% python3 -q
>>> import numpy as np
>>> from numpy import linalg as LA
>>> np.set_printoptions(suppress=True, linewidth=120)
>>> rd = lambda a: np.round(a, 1) + 0
>>> arr = np.load("arr.npy")
>>> arr
array([[ 0.7,  1.6,  2.2, -0.8, -0.2],
       [ 0.1,  1. , -0.2, -1.2,  1.4],
       [-0.2, -0.4,  0.9, -1.2,  2. ],
       [-1.3,  1.1, -0.7,  1.1,  0.1],
       [ 0. ,  2.4,  1. ,  0.4,  0.1],
       [-0.3, -0.1,  0.7, -1.7, -0.4],
       [ 1.1,  1.1, -0.8,  0.1,  0.3]])
>>> W = np.array([[8, -8, 4], [-8, 3, -5], [0, -5, 5], [0, 1, 5], [7, -9, 2]])
>>> beta = np.array([-3, 0, -2])
>>> hid = np.maximum(arr @ W + beta, 0)
>>> rd(hid)
array([[ 0. ,  0. ,  0. ],
       [ 0. ,  0. ,  0. ],
       [12.6,  0. ,  1.7],
       [ 0. , 17.4,  0. ],
       [ 0. ,  1.7,  0. ],
       [ 0. ,  0.5,  0. ],
       [ 0. ,  0. ,  0. ]])
>>> LA.matrix_rank(hid)
np.int64(2)
>>> W2 = np.array([[-2, 2], [-1, 0], [-3, 2]])
>>> (hid @ W2).round(6).argmax(axis=1)
array([0, 0, 1, 1, 1, 1, 0])
>>> rd(hid @ W2)
array([[  0. ,   0. ],
       [  0. ,   0. ],
       [-30.3,  28.6],
       [-17.4,   0. ],
       [ -1.7,   0. ],
       [ -0.5,   0. ],
       [  0. ,   0. ]])
>>> rng = np.random.default_rng(977)
>>> B = arr + rng.integers(-2, 3, (7, 4)) @ rng.integers(-2, 3, (4, 5))
>>> B
array([[ 1.7,  2.6,  4.2, -0.8, -4.2],
       [ 1.1,  0. ,  0.8,  1.8, -3.6],
       [ 1.8,  5.6,  4.9, -7.2, -2. ],
       [-3.3,  7.1,  1.3, -6.9,  2.1],
       [ 6. ,  4.4,  3. , -1.6, -1.9],
       [-2.3,  2.9,  3.7, -2.7, -7.4],
       [ 1.1,  8.1,  2.2, -8.9,  1.3]])
>>> rd(LA.svd(B - arr, compute_uv=False))
array([19. , 11.7,  6.7,  0.3,  0. ])
>>> rd(B - arr)
array([[ 1.,  1.,  2.,  0., -4.],
       [ 1., -1.,  1.,  3., -5.],
       [ 2.,  6.,  4., -6., -4.],
       [-2.,  6.,  2., -8.,  2.],
       [ 6.,  2.,  2., -2., -2.],
       [-2.,  3.,  3., -1., -7.],
       [ 0.,  7.,  3., -9.,  1.]])
>>> B @ B
Traceback (most recent call last):
  File "<python-input-19>", line 1, in <module>
    B @ B
    ~~^~~
ValueError: matmul: Input operand 1 has a mismatch in its core dimension 0, with gufunc signature (n?,k),(k,m?)->(n?,m?) (size 7 is different from 5)
>>> G = B.T @ B
>>> rd(LA.eigvalsh(G)[::-1])
array([416. , 125. ,  56.7,   5.5,   2.5])
>>> LA.matrix_rank(G)
np.int64(5)
>>> np.allclose(G, G.T)
True
